% python3 -q
>>> import numpy as np
>>> from numpy import linalg as LA
>>> np.set_printoptions(precision=2, suppress=True, linewidth=120)
>>> rd = lambda a: np.round(a, 2) + 0
>>> basis = 3 * np.array([[-1.6, -0.4, -3.1], [0.4, 2.4, 0.2]])
>>> rng = np.random.default_rng(50)
>>> idx = rng.integers(0, 2, 18)
>>> feats = basis[idx] + rng.normal(size=(18, 3))
>>> rd(feats)
array([[  1.38,   5.86,   0.42],
       [  0.66,   7.2 ,  -2.1 ],
       [ -0.36,   6.91,   0.86],
       [  1.  ,   6.1 ,   0.01],
       [  0.77,   4.14,  -0.19],
       [  0.44,   6.53,   0.92],
       [ -5.93,  -0.75,  -8.98],
       [  1.64,   7.45,   1.65],
       [  3.2 ,   7.  ,  -0.21],
       [ -4.48,   0.89,  -9.26],
       [ -5.02,  -1.84, -10.37],
       [  0.1 ,  10.06,  -0.11],
       [  0.01,   6.95,   1.34],
       [ -5.89,  -1.93,  -9.37],
       [  2.02,   5.96,   0.8 ],
       [  3.01,   6.23,  -0.58],
       [ -4.47,  -0.48,  -9.68],
       [ -4.8 ,  -0.64,  -8.51]])
>>> r0, g = feats[10], feats[7]
>>> rd(r0 @ r0)
np.float64(136.23)
>>> pr = (r0 @ g) / (r0 @ r0) * r0
>>> rd(LA.norm(r0 + g) ** 2 + LA.norm(r0 - g) ** 2)
np.float64(394.4)
>>> rd(pr)
array([1.44, 0.53, 2.97])
>>> basis = feats[[8, 6]].astype(float)
>>> for _ in range(5):
...     idx = LA.norm(feats[:, None] - basis, axis=-1).argmin(axis=1)
...     basis = np.array([feats[idx == j].mean(axis=0) for j in range(2)])
... 
>>> idx
array([0, 0, 0, 0, 0, 0, 1, 0, 0, 1, 1, 0, 0, 1, 0, 0, 1, 1])
>>> np.abs(basis[1] - basis[0]).argmax()
np.int64(2)
>>> rd(basis)
array([[ 1.16,  6.7 ,  0.23],
       [-5.1 , -0.79, -9.36]])
